$ python3 -q
>>> import numpy as np
>>> from numpy import linalg as LA
>>> np.set_printoptions(precision=3, suppress=True, linewidth=100, floatmode="fixed")
>>> J = np.array([[2, 1, 1, 1, 0, 1],
...     [3, 2, 2, 3, 0, 2],
...     [2, 3, 2, 1, 3, 1],
...     [2, 3, 1, 0, 1, 3],
...     [1, 3, 0, 1, 2, 3]])
>>> J[-1] = J[0] + 2 * J[1]
>>> print(J)
[[2 1 1 1 0 1]
 [3 2 2 3 0 2]
 [2 3 2 1 3 1]
 [2 3 1 0 1 3]
 [8 5 5 7 0 5]]
>>> # rows and columns are dependent
>>> rng = np.random.default_rng(50)
>>> M2 = J + rng.integers(-2, 3, (5, 4)) @ rng.integers(-2, 3, (4, 6))
>>> print(M2)
[[ 6  1  0  0 -3 -2]
 [ 7  6  0 -1 -4  0]
 [ 4  9  0 -1  0 -2]
 [ 1  9 -2  7  1 -6]
 [ 5  1  5 11  4  6]]
>>> print(np.round(LA.svd(M2 - J, compute_uv=False), 3) + 0)
[15.473 12.223  4.179  1.309  0.000]
>>> print(np.abs(M2 - J).sum(axis=1))
[12 20 18 26 16]
>>> print(M2 - J)
[[ 4  0 -1 -1 -3 -3]
 [ 4  4 -2 -4 -4 -2]
 [ 2  6 -2 -2 -3 -3]
 [-1  6 -3  7  0 -9]
 [-3 -4  0  4  4  1]]
>>> print(LA.matrix_rank(M2 - J, tol=1e-8))
4
>>> f, r1 = M2[2], M2[4]
>>> print(f @ f)
102
>>> pr = (f @ r1) / (f @ f) * f
>>> print(pr)
[ 0.235  0.529  0.000 -0.059  0.000 -0.118]
>>> print(np.outer(f, r1))
[[ 20   4  20  44  16  24]
 [ 45   9  45  99  36  54]
 [  0   0   0   0   0   0]
 [ -5  -1  -5 -11  -4  -6]
 [  0   0   0   0   0   0]
 [-10  -2 -10 -22  -8 -12]]
>>> print((r1 - pr) @ f)
0.0
>>> data = np.load("run2.npy")
>>> print(data)
[[ 1.500 10.000 -0.900  0.900 -1.300]
 [-1.200 -5.000  0.400 -1.000  0.000]
 [ 1.900  3.000 -0.400  0.200  0.000]]
>>> # column 1 is much longer than the rest
>>> print(data.sum(axis=0))
[ 2.200  8.000 -0.900  0.100 -1.300]
>>> print(np.unravel_index(np.abs(data).argmax(), data.shape))
(np.int64(0), np.int64(1))
>>> print(round(float(LA.norm(data)), 3))
12.082
>>> print(np.count_nonzero(data))
13
>>> print(data.shape)
(3, 5)
>>> print(np.abs(data).max())
10.0
>>> print(data - data[0])
[[  0.000   0.000   0.000   0.000   0.000]
 [ -2.700 -15.000   1.300  -1.900   1.300]
 [  0.400  -7.000   0.500  -0.700   1.300]]
>>> LA.rank(data)
Traceback (most recent call last):
  File "<python-input-30>", line 1, in <module>
    LA.rank(data)
    ^^^^^^^
AttributeError: module 'numpy.linalg' has no attribute 'rank'
>>> M = np.array([[0, 0, -1, 0], [0, 0, 0, 0], [0, 0, 0, 0], [2, 0, 0, -1]])
>>> # row 2 repeats row 1
>>> W1 = np.array([[-5, 3], [-1, 3], [2, 8], [7, 4], [0, -8]])
>>> b = np.array([-2, -3])
>>> act = np.maximum(data @ W1 + b, 0)
>>> print(LA.matrix_rank(act))
2
>>> basis = np.array([[4, -4], [-4, -3]])
>>> print((act @ basis).round(6).argmax(axis=1))
[1 0 1]
